In [1]: import numpy as np

In [2]: np.set_printoptions(suppress=True, linewidth=160)

In [3]: M = np.load("x.npy")

In [4]: M
Out[4]: 
array([[-4.73,  4.02,  2.  ,  6.76, -8.67, -1.03, -2.04, -0.99,  2.58],
       [ 0.39,  1.3 ,  0.52,  1.04, -0.72,  1.5 ,  1.5 ,  1.25, -0.57],
       [-3.69,  6.08,  3.16,  5.81, -3.26,  0.28, -2.66,  0.51,  4.93],
       [-3.38,  7.24,  3.6 ,  6.88, -3.89,  1.71, -1.28,  1.68,  4.27],
       [-2.71,  4.33,  2.18,  4.6 , -3.34,  0.46, -1.43,  0.64,  2.98],
       [-1.13,  5.07,  2.33,  5.59, -4.49,  3.6 ,  2.97,  2.91, -0.12],
       [-4.97,  4.78,  2.5 ,  5.79, -5.44, -1.92, -4.51, -1.46,  5.4 ],
       [-4.74,  3.99,  1.95,  6.76, -8.73, -0.93, -1.92, -0.89,  2.59],
       [-3.49,  3.54,  1.57,  6.79, -9.32,  0.74,  0.75,  0.23,  0.18],
       [-3.37,  5.48,  2.64,  6.84, -6.6 ,  1.26, -0.19,  0.96,  2.12],
       [-0.14,  5.23,  2.4 ,  4.57, -1.79,  4.17,  3.23,  3.66,  0.11],
       [-2.44,  3.75,  1.64,  5.58, -6.54,  1.51,  1.03,  1.04,  0.37],
       [-2.41,  7.5 ,  3.66,  5.81, -1.25,  2.39, -0.85,  2.33,  4.5 ],
       [-4.32,  7.05,  3.47,  8.03, -6.62,  0.95, -1.57,  1.  ,  4.04],
       [-0.06, -0.03, -0.04,  0.05, -0.03, -0.03,  0.05,  0.02,  0.04],
       [-1.48,  5.84,  2.8 ,  4.63, -1.12,  2.69,  0.39,  2.35,  2.59],
       [-2.73,  0.56,  0.24,  4.42, -8.71, -0.59,  0.63, -0.93, -1.21],
       [-3.98,  3.03,  1.73,  4.59, -5.37, -1.84, -3.13, -1.36,  3.36]])

In [5]: x = np.array([2, 3, 0, -3, 3, 0, -2, 1, -1])

In [6]: h = np.maximum(M @ x, 0)

In [7]: M.T @ h
Out[7]: array([0., 0., 0., 0., 0., 0., 0., 0., 0.])

In [8]: np.maximum(M @ (3 * x), 0)
Out[8]: array([0., 0., 0., 0., 0., 0., 0., 0., 0., 0., 0., 0., 0., 0., 0., 0., 0., 0.])

In [9]: np.flatnonzero(h > 1e-9)
Out[9]: array([], dtype=int64)

In [10]: Q, r_ = np.linalg.qr(M)

In [11]: np.round(Q.T @ Q, 2) + 0
Out[11]: 
array([[1., 0., 0., 0., 0., 0., 0., 0., 0.],
       [0., 1., 0., 0., 0., 0., 0., 0., 0.],
       [0., 0., 1., 0., 0., 0., 0., 0., 0.],
       [0., 0., 0., 1., 0., 0., 0., 0., 0.],
       [0., 0., 0., 0., 1., 0., 0., 0., 0.],
       [0., 0., 0., 0., 0., 1., 0., 0., 0.],
       [0., 0., 0., 0., 0., 0., 1., 0., 0.],
       [0., 0., 0., 0., 0., 0., 0., 1., 0.],
       [0., 0., 0., 0., 0., 0., 0., 0., 1.]])

In [12]: Q.shape, r_.shape
Out[12]: ((18, 9), (9, 9))

In [13]: round(abs(r_[0, 0]), 2), round(float(np.linalg.norm(M[:, 0])), 2)
Out[13]: (np.float64(13.52), 13.52)

In [14]: M2 = np.c_[M[:, :2] @ np.array([[1, -1], [-2, 3]]), np.array([3, -3, 3, -3, 2, -1, 3, 0, 2, -1, -1, 2, 2, 0, 0, 2, -2, -1])]

In [15]: M2.round(2)
Out[15]: 
array([[-12.77,  16.79,   3.  ],
       [ -2.21,   3.51,  -3.  ],
       [-15.85,  21.93,   3.  ],
       [-17.86,  25.1 ,  -3.  ],
       [-11.37,  15.7 ,   2.  ],
       [-11.27,  16.34,  -1.  ],
       [-14.53,  19.31,   3.  ],
       [-12.72,  16.71,   0.  ],
       [-10.57,  14.11,   2.  ],
       [-14.33,  19.81,  -1.  ],
       [-10.6 ,  15.83,  -1.  ],
       [ -9.94,  13.69,   2.  ],
       [-17.41,  24.91,   2.  ],
       [-18.42,  25.47,   0.  ],
       [  0.  ,  -0.03,   0.  ],
       [-13.16,  19.  ,   2.  ],
       [ -3.85,   4.41,  -2.  ],
       [-10.04,  13.07,  -1.  ]])

In [16]: np.linalg.matrix_rank(M2)
Out[16]: np.int64(3)

In [17]: np.round(np.linalg.norm(M2 - M @ np.linalg.lstsq(M, M2)[0], axis=0), 2) + 0
Out[17]: array([0.  , 0.  , 5.43])

In [18]: np.round(np.linalg.lstsq(M, M2[:, 0])[0], 2) + 0
Out[18]: array([ 1., -2.,  0.,  0.,  0.,  0.,  0.,  0.,  0.])

In [19]: np.linalg.matrix_rank(np.c_[M, M2])
Out[19]: np.int64(10)

In [20]: dist = np.linalg.norm(M[:, None] - M[None], axis=-1)

In [21]: np.linalg.matrix_rank(dist ** 2)
Out[21]: np.int64(11)

In [22]: np.flatnonzero(dist[16] < dist.mean() / 2)
Out[22]: array([16])

In [23]: C2 = np.cov(M, rowvar=False)

In [24]: np.argwhere(np.triu(np.abs(np.corrcoef(M.T)) > 0.8, 1))
Out[24]: 
array([[1, 2],
       [5, 7],
       [6, 8]])

In [25]: np.argsort(-M.std(axis=0).round(6), kind="stable")
Out[25]: array([4, 1, 8, 6, 3, 5, 0, 7, 2])

In [26]: np.round(np.median(M, axis=0), 2)
Out[26]: array([-3.05,  4.56,  2.26,  5.69, -4.93,  0.84, -0.52,  0.8 ,  2.58])

In [27]: C2.shape
Out[27]: (9, 9)

In [28]: m1 = np.load("dump.npy")

In [29]: m1
Out[29]: 
array([[ 2,  2,  2,  0,  0,  0],
       [-1, -1, -2,  0,  0,  0],
       [-1,  1,  0,  0,  0,  0],
       [ 0,  0,  0, -4, -4, -4],
       [ 0,  0,  0,  2,  2,  4],
       [ 0,  0,  0,  2, -2,  0]])

In [30]: np.round(np.linalg.det(m1), 2)
Out[30]: np.float64(-128.0)

In [31]: (m1 - m1.T) / 2
Out[31]: 
array([[ 0. ,  1.5,  1.5,  0. ,  0. ,  0. ],
       [-1.5,  0. , -1.5,  0. ,  0. ,  0. ],
       [-1.5,  1.5,  0. ,  0. ,  0. ,  0. ],
       [ 0. ,  0. ,  0. ,  0. , -3. , -3. ],
       [ 0. ,  0. ,  0. ,  3. ,  0. ,  3. ],
       [ 0. ,  0. ,  0. ,  3. , -3. ,  0. ]])

In [32]: np.allclose(m1 @ m1.T, m1.T @ m1)
Out[32]: False

In [33]: m1 @ m1
Out[33]: 
array([[  0,   4,   0,   0,   0,   0],
       [  1,  -3,   0,   0,   0,   0],
       [ -3,  -3,  -4,   0,   0,   0],
       [  0,   0,   0,   0,  16,   0],
       [  0,   0,   0,   4, -12,   0],
       [  0,   0,   0, -12, -12, -16]])

In [34]: (m1 + m1.T) / 2
Out[34]: 
array([[ 2. ,  0.5,  0.5,  0. ,  0. ,  0. ],
       [ 0.5, -1. , -0.5,  0. ,  0. ,  0. ],
       [ 0.5, -0.5,  0. ,  0. ,  0. ,  0. ],
       [ 0. ,  0. ,  0. , -4. , -1. , -1. ],
       [ 0. ,  0. ,  0. , -1. ,  2. ,  1. ],
       [ 0. ,  0. ,  0. , -1. ,  1. ,  0. ]])

In [35]: np.allclose(m1, m1.T)
Out[35]: False

In [36]: np.round(np.abs(np.linalg.eigvals(m1)).max(), 2)
Out[36]: np.float64(4.0)

In [37]: mat = np.loadtxt("arr.csv", delimiter=",")

In [38]: mat
Out[38]: 
array([[ 0.9 ,  0.4 ,  0.4 , -0.2 ,  0.5 , -0.9 ,  1.2 , -0.5 ,  1.3 , -0.9 ,  2.9 ],
       [ 0.8 ,  1.2 ,  0.1 ,  0.3 , -0.8 , -0.2 ,  0.5 , -1.2 ,  0.5 , -0.2 , -0.5 ],
       [ 0.2 , -0.9 , -1.1 , -0.5 ,  0.4 ,  0.  ,  0.4 ,  1.6 ,  0.5 ,  0.8 ,  0.7 ],
       [-0.1 , -0.5 ,  1.1 ,  1.  ,  0.9 , -0.3 ,  0.3 , -1.1 , -0.2 , -0.8 ,  0.4 ],
       [ 0.55, -0.33,  0.08, -1.58,  0.64, -0.72,  2.18, -0.82, -0.03, -1.24, -1.5 ],
       [ 0.6 , -0.4 ,  0.1 , -1.5 ,  0.6 , -0.7 ,  2.2 , -0.8 ,  0.  , -1.3 , -1.5 ]])

In [39]: np.round(np.linalg.norm(mat, axis=0), 2)
Out[39]: array([1.47, 1.71, 1.61, 2.48, 1.62, 1.4 , 3.4 , 2.6 , 1.49, 2.31, 3.72])

In [40]: np.round(np.linalg.norm(mat, 1), 2), round(float(np.linalg.norm(mat, np.inf)), 2)
Out[40]: (np.float64(7.5), 10.1)

In [41]: np.round(mat[1] @ mat[3], 2)
Out[41]: np.float64(0.4)

In [42]: round(float(np.linalg.norm(mat, "nuc")), 2)
Out[42]: 15.36

In [43]: round(np.linalg.norm(mat[1], 1), 2), round(float(np.linalg.norm(mat[1], np.inf)), 2)
Out[43]: (np.float64(6.3), 1.2)

In [44]: round(float(np.linalg.norm(mat) ** 2 / np.linalg.norm(mat, 2) ** 2), 2)
Out[44]: 2.11

In [45]: r0 = np.array([3, 1, 6])

In [46]: np.round(np.polyval(r0, mat[5]), 2)
Out[46]: array([ 7.68,  6.08,  6.13, 11.25,  7.68,  6.77, 22.72,  7.12,  6.  ,  9.77, 11.25])

In [47]: M2 = mat / np.sqrt((mat ** 2).mean(axis=1, keepdims=True))

In [48]: np.linalg.matrix_rank(mat - mat.mean(axis=1, keepdims=True))
Out[48]: np.int64(6)

In [49]: np.round(np.linalg.norm(M2, axis=1), 2)
Out[49]: array([3.32, 3.32, 3.32, 3.32, 3.32, 3.32])

In [50]: np.linalg.matrix_rank(M2) == np.linalg.matrix_rank(mat)
Out[50]: np.True_

In [51]: mat.shape
Out[51]: (6, 11)

In [52]: np.round(np.diff(mat, axis=0), 2)
Out[52]: 
array([[-0.1 ,  0.8 , -0.3 ,  0.5 , -1.3 ,  0.7 , -0.7 , -0.7 , -0.8 ,  0.7 , -3.4 ],
       [-0.6 , -2.1 , -1.2 , -0.8 ,  1.2 ,  0.2 , -0.1 ,  2.8 ,  0.  ,  1.  ,  1.2 ],
       [-0.3 ,  0.4 ,  2.2 ,  1.5 ,  0.5 , -0.3 , -0.1 , -2.7 , -0.7 , -1.6 , -0.3 ],
       [ 0.65,  0.17, -1.02, -2.58, -0.26, -0.42,  1.88,  0.28,  0.17, -0.44, -1.9 ],
       [ 0.05, -0.07,  0.02,  0.08, -0.04,  0.02,  0.02,  0.02,  0.03, -0.06,  0.  ]])

In [53]: np.linalg.rank(mat)
---------------------------------------------------------------------------
AttributeError                            Traceback (most recent call last)
Cell In[53], line 1
----> 1 np.linalg.rank(mat)

AttributeError: module 'numpy.linalg' has no attribute 'rank'

In [54]: round(np.linalg.norm(mat), 2)
Out[54]: np.float64(7.62)

In [55]: np.round(np.linalg.svd(mat, compute_uv=False), 2)
Out[55]: array([5.25, 3.91, 3.14, 2.17, 0.8 , 0.09])

In [56]: np.abs(mat).max()
Out[56]: np.float64(2.9)
